In [1]: import numpy as np

In [2]: np.set_printoptions(precision=2, suppress=True, linewidth=160)

In [3]: rd = lambda a: np.round(a, 2) + 0

In [4]: A = np.load("sample11.npy")

In [5]: rd(A)
Out[5]: 
array([[-1.1 , -2.78, -0.06,  0.27],
       [-2.5 ,  0.39, -0.98,  1.29],
       [ 2.47, -0.51,  0.99, -1.29],
       [-1.96, -2.08, -0.48,  0.77],
       [-1.13, -2.76, -0.08,  0.29],
       [-0.43,  2.88, -0.52,  0.5 ],
       [ 0.9 ,  2.86, -0.02, -0.16],
       [ 2.11, -1.47,  0.97, -1.2 ],
       [-1.42, -2.59, -0.21,  0.45],
       [-2.28, -1.54, -0.66,  0.99],
       [ 1.07, -2.59,  0.73, -0.79],
       [ 1.22, -2.49,  0.77, -0.86],
       [ 0.21,  2.97, -0.29,  0.19],
       [-1.5 ,  2.25, -0.84,  0.98]])

In [6]: np.count_nonzero(A)
Out[6]: np.int64(56)

In [7]: rd(A.sum(axis=0))
Out[7]: array([-4.35, -7.46, -0.7 ,  1.43])

In [8]: np.linalg.matrix_rank(A)
Out[8]: np.int64(2)

In [9]: left, s, VT = np.linalg.svd(A)

In [10]: evecs = VT[:(s > 1e-8).sum()]

In [11]: rng = np.random.default_rng(7211)

In [12]: x0 = A[8] + -2 * A[12] + rng.integers(2) * np.eye(4)[3]

In [13]: rd(x0)
Out[13]: array([-1.84, -8.54,  0.38,  0.07])

In [14]: rd(evecs.T @ evecs)
Out[14]: 
array([[ 0.72,  0.07,  0.26, -0.36],
       [ 0.07,  0.98, -0.1 ,  0.06],
       [ 0.26, -0.1 ,  0.11, -0.14],
       [-0.36,  0.06, -0.14,  0.18]])

In [15]: np.linalg.matrix_rank(np.vstack([A, x0]))
Out[15]: np.int64(2)

In [16]: Z = A[[0, 9]].astype(float)

In [17]: for _ in range(4):
    ...:     labels = np.linalg.norm(A[:, None] - Z, axis=-1).argmin(axis=1)
    ...:     Z = np.array([A[labels == j].mean(axis=0) for j in range(2)])
    ...: 

In [18]: labels
Out[18]: array([0, 1, 0, 0, 0, 1, 1, 0, 0, 0, 0, 0, 1, 1])

In [19]: np.bincount(labels)
Out[19]: array([9, 5])

In [20]: rd(Z)
Out[20]: 
array([[-0.11, -2.09,  0.22, -0.15],
       [-0.66,  2.27, -0.53,  0.56]])

In [21]: r = np.linalg.matrix_rank(A)

In [22]: r
Out[22]: np.int64(2)

In [23]: N = np.linalg.svd(A)[2][r:].T

In [24]: np.allclose(A @ N, 0)
Out[24]: True

In [25]: [int(np.linalg.matrix_rank(np.delete(A, i, axis=0))) for i in range(14)]
Out[25]: [2, 2, 2, 2, 2, 2, 2, 2, 2, 2, 2, 2, 2, 2]

In [26]: m1 = np.load("x.npy")

In [27]: m1
Out[27]: 
array([[130,  90,   7, 117],
       [ 90,  90,   9,  99],
       [  7,   9,   1,   9],
       [117,  99,   9, 117]])

In [28]: rd(np.linalg.norm(m1, 2) / np.linalg.norm(m1))
Out[28]: np.float64(1.0)

In [29]: np.linalg.cond(m1) > 100
Out[29]: np.True_

In [30]: C2 = m1.T @ m1

In [31]: np.linalg.matrix_rank(C2)
Out[31]: np.int64(2)

In [32]: np.trace(C2), (m1 ** 2).sum()
Out[32]: (np.int64(102292), np.int64(102292))

In [33]: (m1 @ m1.T).shape
Out[33]: (4, 4)
